In [1]: import numpy as np

In [2]: np.set_printoptions(precision=2, suppress=True, linewidth=160)

In [3]: Y = np.array([[0, 1, 2, 0], [3, 2, 2, 0], [2, 1, 3, 1], [2, 0, 3, 0]])

In [4]: A = np.triu(Y, 1)

In [5]: A
Out[5]: 
array([[0, 1, 2, 0],
       [0, 0, 2, 0],
       [0, 0, 0, 1],
       [0, 0, 0, 0]])

In [6]: rng = np.random.default_rng(6)

In [7]: labels = rng.permutation(4)

In [8]: labels
Out[8]: array([0, 3, 1, 2])

In [9]: Y = A[labels][:, labels]

In [10]: np.sort(np.abs(np.linalg.eigvals(Y)))
Out[10]: array([0., 0., 0., 0.])

In [11]: np.diag(Y)
Out[11]: array([0, 0, 0, 0])

In [12]: T = np.stack([A, -2 * A, A[::-1]])

In [13]: (T @ A.T).shape
Out[13]: (3, 4, 4)

In [14]: T.shape
Out[14]: (3, 4, 4)

In [15]: np.linalg.norm(T, axis=(1, 2))
Out[15]: array([3.16, 6.32, 3.16])

In [16]: np.linalg.matrix_rank(T.reshape(3, -1))
Out[16]: np.int64(2)

In [17]: T.sum(axis=0)
Out[17]: 
array([[ 0, -1, -2,  0],
       [ 0,  0, -2,  1],
       [ 0,  0,  2, -1],
       [ 0,  1,  2,  0]])

In [18]: np.einsum("bij,cij->bc", T, T)
Out[18]: 
array([[ 10, -20,   0],
       [-20,  40,   0],
       [  0,   0,  10]])

In [19]: np.sort(np.linalg.eigvals(A))
Out[19]: array([0., 0., 0., 0.])

In [20]: [int(np.linalg.matrix_rank(np.linalg.matrix_power(A, p))) for p in range(1, 5)]
Out[20]: [3, 2, 1, 0]

In [21]: np.unique(A.round(6), axis=0).shape
Out[21]: (4, 4)

In [22]: np.abs(np.diag(np.linalg.qr(A)[1])) > 1e-9
Out[22]: array([False, False, False, False])

In [23]: round(np.trace(np.linalg.pinv(A) @ A), 2)
Out[23]: np.float64(3.0)

In [24]: data = np.loadtxt("m.csv", delimiter=",")

In [25]: data
Out[25]: 
array([[ 0.,  4., -2., -5., -5.,  2., -4.,  9.,  2.],
       [-4.,  0.,  0., -1., -1., -4., -4., -7.,  2.],
       [ 2.,  0.,  0.,  7.,  0.,  1.,  5.,  4., -5.],
       [ 5.,  1., -7.,  0.,  0., -6., -7., -1., -2.],
       [ 5.,  1.,  0.,  0.,  0.,  0.,  0.,  5., -5.],
       [-2.,  4., -1.,  6.,  0.,  0., -2.,  2., -1.],
       [ 4.,  4., -5.,  7.,  0.,  2.,  0., -4.,  1.],
       [-9.,  7., -4.,  1., -5., -2.,  4.,  0., -6.],
       [-2., -2.,  5.,  2.,  5.,  1., -1.,  6.,  0.]])

In [26]: left, sv, VT = np.linalg.svd(data)

In [27]: np.argmax(sv[:-1] / (sv[1:] + 1e-6)) + 1
Out[27]: np.int64(8)

In [28]: Y = left[:, :8] @ np.diag(sv[:8]) @ VT[:8]

In [29]: np.linalg.matrix_rank(data, rtol=0.05)
Out[29]: np.int64(8)

In [30]: round(np.linalg.norm(data - Y, 2), 2), round(float(sv[8]), 2)
Out[30]: (np.float64(0.0), 0.0)

In [31]: Y.round(2) + 0
Out[31]: 
array([[ 0.,  4., -2., -5., -5.,  2., -4.,  9.,  2.],
       [-4.,  0.,  0., -1., -1., -4., -4., -7.,  2.],
       [ 2.,  0.,  0.,  7.,  0.,  1.,  5.,  4., -5.],
       [ 5.,  1., -7.,  0.,  0., -6., -7., -1., -2.],
       [ 5.,  1.,  0.,  0.,  0.,  0.,  0.,  5., -5.],
       [-2.,  4., -1.,  6.,  0.,  0., -2.,  2., -1.],
       [ 4.,  4., -5.,  7.,  0.,  2.,  0., -4.,  1.],
       [-9.,  7., -4.,  1., -5., -2.,  4.,  0., -6.],
       [-2., -2.,  5.,  2.,  5.,  1., -1.,  6.,  0.]])

In [32]: x0 = np.array([2, -1, 2, -2, 1, -1, 0, 2, 0])

In [33]: round(float(np.linalg.det(data)), 2)
Out[33]: 0.0

In [34]: np.round(np.linalg.svd(data, compute_uv=False), 2) + 0
Out[34]: array([16.73, 16.73, 14.76, 14.76,  8.7 ,  8.7 ,  2.58,  2.58,  0.  ])

In [35]: O = np.linalg.solve(np.eye(9) - data, np.eye(9) + data)

In [36]: np.round(O @ O.T, 2) + 0
Out[36]: 
array([[1., 0., 0., 0., 0., 0., 0., 0., 0.],
       [0., 1., 0., 0., 0., 0., 0., 0., 0.],
       [0., 0., 1., 0., 0., 0., 0., 0., 0.],
       [0., 0., 0., 1., 0., 0., 0., 0., 0.],
       [0., 0., 0., 0., 1., 0., 0., 0., 0.],
       [0., 0., 0., 0., 0., 1., 0., 0., 0.],
       [0., 0., 0., 0., 0., 0., 1., 0., 0.],
       [0., 0., 0., 0., 0., 0., 0., 1., 0.],
       [0., 0., 0., 0., 0., 0., 0., 0., 1.]])

In [37]: labels = rng.permutation(9)

In [38]: labels
Out[38]: array([2, 6, 3, 1, 0, 5, 4, 8, 7])

In [39]: Y = data[labels][:, labels]

In [40]: np.round(np.sort(np.abs(np.linalg.eigvals(Y))), 2) + 0
Out[40]: array([ 0.  ,  2.58,  2.58,  8.7 ,  8.7 , 14.76, 14.76, 16.73, 16.73])

In [41]: Y
Out[41]: 
array([[ 0.,  5.,  7.,  0.,  2.,  1.,  0., -5.,  4.],
       [-5.,  0.,  7.,  4.,  4.,  2.,  0.,  1., -4.],
       [-7., -7.,  0.,  1.,  5., -6.,  0., -2., -1.],
       [ 0., -4., -1.,  0., -4., -4., -1.,  2., -7.],
       [-2., -4., -5.,  4.,  0.,  2., -5.,  2.,  9.],
       [-1., -2.,  6.,  4., -2.,  0.,  0., -1.,  2.],
       [ 0.,  0.,  0.,  1.,  5.,  0.,  0., -5.,  5.],
       [ 5., -1.,  2., -2., -2.,  1.,  5.,  0.,  6.],
       [-4.,  4.,  1.,  7., -9., -2., -5., -6.,  0.]])

In [42]: round(float(np.linalg.det(Y)), 2), np.round(np.linalg.det(data[labels]), 2)
Out[42]: (0.0, np.float64(0.0))

In [43]: F = np.load("data.npy")

In [44]: F
Out[44]: 
array([[-0.69, -0.49, -2.54, -0.5 , -3.94,  0.52,  0.53, -0.95],
       [-1.45,  0.34, -0.3 , -0.12, -2.07, -0.09, -0.44,  0.1 ],
       [ 1.24, -0.71,  1.81,  1.4 , -1.85, -0.99, -0.17,  0.5 ],
       [ 1.29, -1.  ,  0.07,  0.93,  0.15, -0.42,  0.39,  0.17],
       [ 1.04, -0.45,  1.67,  1.08,  0.45, -0.73, -0.16,  0.63],
       [-0.96, -0.53, -1.98, -0.42, -2.95,  0.17,  0.18, -0.55],
       [-0.25,  0.26, -1.14, -0.88,  0.58,  0.78,  0.41, -0.56],
       [ 0.43, -0.41, -0.26,  0.21,  0.89,  0.3 ,  0.31, -0.07],
       [ 1.24,  0.36,  2.98,  0.96,  5.28, -0.77, -0.38,  1.29],
       [ 0.41, -0.89,  0.17,  1.05, -3.46, -0.59, -0.07,  0.11],
       [-1.05,  0.23, -1.14, -0.47, -2.27,  0.02, -0.14, -0.29],
       [-0.05,  0.55,  0.39, -0.34,  1.13,  0.27, -0.07,  0.01],
       [ 1.31, -0.02,  1.89,  0.58,  1.65, -0.28, -0.16,  0.34],
       [ 0.28,  0.23,  0.59, -0.16,  2.97,  0.4 ,  0.15,  0.13],
       [-0.24,  0.03, -0.36, -0.17, -0.28,  0.11, -0.01, -0.07],
       [-0.3 ,  0.99,  1.37, -0.31,  3.88, -0.1 , -0.33,  0.72],
       [ 0.46, -0.22, -0.24,  0.15, -2.17, -0.12,  0.13, -0.33],
       [-0.65,  2.18,  2.48, -1.45,  8.31,  0.82, -0.56,  0.57],
       [-0.63,  1.03,  0.66, -0.81,  4.77,  0.46, -0.12,  0.32],
       [-0.07, -0.14, -1.11,  0.02,  0.85,  0.16,  0.24, -0.02],
       [-1.75,  0.48, -1.9 , -1.04, -0.38,  0.61, -0.06, -0.4 ],
       [ 0.66, -0.33,  0.86,  0.55,  1.21, -0.07,  0.03,  0.23],
       [-1.15,  0.14, -1.1 , -0.66,  0.48,  0.46,  0.  , -0.17]])

In [45]: Xc = F - F.mean(axis=0)

In [46]: left, sv, VT = np.linalg.svd(Xc, full_matrices=False)

In [47]: (np.sign(left[:, 0]) == np.sign(left[0, 0])).astype(int)
Out[47]: array([1, 1, 1, 1, 0, 1, 1, 0, 0, 1, 1, 0, 0, 0, 1, 0, 1, 0, 0, 1, 1, 0, 1])

In [48]: np.abs(VT[-1])
Out[48]: array([0.23, 0.14, 0.07, 0.37, 0.09, 0.36, 0.18, 0.78])

In [49]: np.round(sv ** 2 / (sv ** 2).sum(), 2) + 0
Out[49]: array([0.77, 0.19, 0.03, 0.01, 0.  , 0.  , 0.  , 0.  ])

In [50]: VT[0] * np.sign(VT[0, np.abs(VT[0]).argmax()])
Out[50]: array([ 0.06,  0.16,  0.34, -0.04,  0.92,  0.02, -0.05,  0.11])

In [51]: np.round((sv ** 2).sum() ** 2 / (sv ** 4).sum(), 2)
Out[51]: np.float64(1.58)

In [52]: feats = np.load("a.npy")

In [53]: feats
Out[53]: 
array([[1., 3., 0., 0., 0., 0., 0., 0., 0., 0., 0.],
       [3., 0., 3., 0., 0., 0., 0., 0., 0., 0., 0.],
       [0., 3., 2., 3., 0., 0., 0., 0., 0., 0., 0.],
       [0., 0., 3., 2., 3., 0., 0., 0., 0., 0., 0.],
       [0., 0., 0., 3., 2., 3., 0., 0., 0., 0., 0.],
       [0., 0., 0., 0., 3., 1., 3., 0., 0., 0., 0.],
       [0., 0., 0., 0., 0., 3., 2., 3., 0., 0., 0.],
       [0., 0., 0., 0., 0., 0., 3., 1., 3., 0., 0.],
       [0., 0., 0., 0., 0., 0., 0., 3., 1., 3., 0.],
       [0., 0., 0., 0., 0., 0., 0., 0., 3., 1., 3.],
       [0., 0., 0., 0., 0., 0., 0., 0., 0., 3., 1.]])

In [54]: Y = feats + rng.integers(-2, 3, (11, 10)) @ rng.integers(-2, 3, (10, 11))

In [55]: Y
Out[55]: 
array([[-10.,   5.,   6.,  -5.,   7.,   2.,  -1.,  -7.,   1.,   5.,   1.],
       [  3.,   0.,   3.,   2.,  -6.,  11.,   2.,  11.,  15.,  -5.,  -5.],
       [ -4.,  11.,  -4.,  -6.,  10.,  -2.,   4.,  -1.,  -6.,   4.,   1.],
       [ -1.,  -2.,  -7.,   1.,  -3.,   6.,  -7.,  19.,   6.,   4.,   0.],
       [  8.,  -7.,  -6.,   8.,  -4.,   3.,  -8.,   8.,  -8.,   2.,   2.],
       [ -2.,   1.,  -2.,   1.,   1.,  -3.,   4.,  -2.,   3.,   7.,   0.],
       [ -6.,  -1.,   5.,  -6.,   9.,   1.,   9.,  -3.,   1.,   1.,   0.],
       [  3.,   6.,  -2., -11.,  11.,   8.,  15.,   7.,   4., -12.,  -4.],
       [ -8.,   3.,  -3.,  -6.,  -1.,   2.,  -4.,   4.,   5.,  12.,  -1.],
       [ -6.,  -5.,   1.,  -4.,  10.,   0.,   1., -12., -10.,  12.,   1.],
       [ -2.,  -2.,   3.,  -2.,   3.,   3.,   2.,   7.,   5.,  -5.,   2.]])

In [56]: np.abs(Y - feats).sum(axis=1)
Out[56]: array([48., 57., 55., 62., 60., 25., 44., 76., 42., 65., 38.])

In [57]: np.linalg.matrix_rank(Y - feats, tol=1e-8)
Out[57]: np.int64(10)

In [58]: np.round(np.linalg.svd(Y - feats, compute_uv=False), 2) + 0
Out[58]: array([42.67, 33.73, 24.78, 22.06, 13.43,  9.49,  7.23,  3.1 ,  1.46,  0.17,  0.  ])

In [59]: K = np.loadtxt("mat.csv", delimiter=",")

In [60]: K
Out[60]: 
array([[ 2.89,  1.73,  1.92,  1.46, -0.38, -0.67,  2.17, -3.27, -0.55, -2.46,  0.73],
       [ 3.17,  1.93,  2.16,  1.21,  0.45, -1.09,  1.85, -2.83, -1.04, -1.59,  1.5 ],
       [ 2.99,  1.88,  2.35,  1.16,  0.02, -0.8 ,  2.42, -3.05, -1.34, -2.18,  1.23],
       [ 2.83,  1.46,  2.62,  0.97, -0.17, -0.95,  2.41, -2.58, -1.04, -1.54,  1.05],
       [ 2.94,  1.87,  2.08,  1.08, -0.13, -1.3 ,  2.  , -2.67, -1.16, -2.58,  1.07],
       [ 3.14,  1.91,  2.2 ,  0.93,  0.36, -0.98,  1.42, -3.24, -1.24, -1.89,  0.83],
       [ 2.71,  2.05,  2.28,  0.52, -0.34, -0.57,  2.13, -2.73, -1.47, -1.85,  1.51],
       [ 3.13,  2.23,  2.56,  0.82, -0.27, -0.65,  2.09, -2.62, -0.93, -1.74,  0.87],
       [ 2.76,  1.92,  2.12,  0.72,  0.16, -0.83,  2.79, -2.92, -1.07, -2.16,  0.97],
       [ 2.85,  1.98,  1.78,  0.91, -0.13, -1.04,  2.56, -3.29, -0.82, -2.19,  0.82],
       [ 2.98,  1.98,  2.13,  1.37, -0.18, -0.94,  1.86, -3.15, -1.44, -1.85,  0.77],
       [ 3.15,  1.26,  1.77,  1.28, -0.13, -0.91,  2.01, -2.77, -0.82, -2.22,  1.24],
       [ 2.76,  2.41,  2.04,  1.24, -0.08, -1.38,  1.84, -2.41, -0.95, -1.81,  0.58],
       [ 3.17,  2.16,  1.78,  0.84,  0.03, -0.68,  2.02, -2.72, -1.17, -2.17,  0.87],
       [ 2.75,  2.02,  2.2 ,  0.86,  0.25, -1.28,  2.03, -2.89, -0.98, -1.83,  0.95],
       [ 3.28,  1.61,  2.32,  1.1 , -0.16, -1.29,  1.72, -3.07, -0.55, -2.18,  1.65],
       [-2.7 , -1.98, -0.07,  0.25, -0.72,  0.64, -2.37, -3.1 , -1.32,  3.41, -2.11],
       [-3.2 , -2.7 , -0.1 , -0.45, -1.28,  0.37, -1.91, -3.38, -0.72,  2.93, -2.18],
       [-3.24, -2.05,  0.05,  0.27, -0.82, -1.08, -2.08, -3.32, -0.94,  2.47, -1.81],
       [-3.44, -1.8 , -0.66, -0.72, -1.26, -0.12, -1.51, -3.04, -0.53,  2.89, -2.28],
       [-3.26, -2.11,  0.13,  0.37, -0.96,  0.33, -1.86, -2.82, -0.97,  2.76, -2.03],
       [-3.27, -2.09,  0.35, -0.14, -0.9 ,  0.18, -1.62, -2.66, -0.9 ,  3.17, -1.9 ],
       [-2.86, -1.97,  0.15, -0.74, -0.98, -0.47, -2.17, -2.96, -0.91,  3.16, -1.93],
       [-2.85, -1.65, -0.44, -0.34, -1.13, -0.31, -1.59, -3.24, -1.48,  3.06, -1.84],
       [-3.08, -1.93,  0.37, -0.08, -1.21,  0.12, -2.05, -3.31, -0.59,  3.31, -1.65],
       [-3.65, -1.6 ,  0.05, -0.17, -0.97, -0.03, -1.67, -3.07, -1.1 ,  2.85, -2.46],
       [-3.73, -2.05,  0.05, -0.14, -0.78, -0.22, -2.28, -3.11, -1.2 ,  2.77, -1.61],
       [-3.07, -1.86,  0.39,  0.33, -0.71,  0.23, -1.96, -3.07, -1.19,  2.96, -1.89],
       [-3.16, -2.55, -0.46, -0.23, -0.84, -0.06, -2.33, -3.01, -0.68,  3.28, -1.9 ],
       [-3.44, -2.09, -0.01, -0.01, -1.18, -0.11, -1.84, -3.57, -0.55,  3.12, -2.05],
       [-2.95, -2.04,  0.03, -0.52, -1.35, -0.16, -2.37, -3.15, -1.37,  2.88, -1.44],
       [-3.06, -2.11,  0.01, -0.08, -0.84, -0.3 , -1.67, -3.39, -1.2 ,  3.46, -1.88]])

In [61]: hat = K @ np.linalg.solve(K.T @ K, K.T)

In [62]: hat @ K[:, 3]
Out[62]: 
array([ 1.46,  1.21,  1.16,  0.97,  1.08,  0.93,  0.52,  0.82,  0.72,  0.91,  1.37,  1.28,  1.24,  0.84,  0.86,  1.1 ,  0.25, -0.45,  0.27, -0.72,  0.37,
       -0.14, -0.74, -0.34, -0.08, -0.17, -0.14,  0.33, -0.23, -0.01, -0.52, -0.08])

In [63]: round(np.trace(hat), 2)
Out[63]: np.float64(11.0)

In [64]: np.allclose(hat @ hat, hat)
Out[64]: True
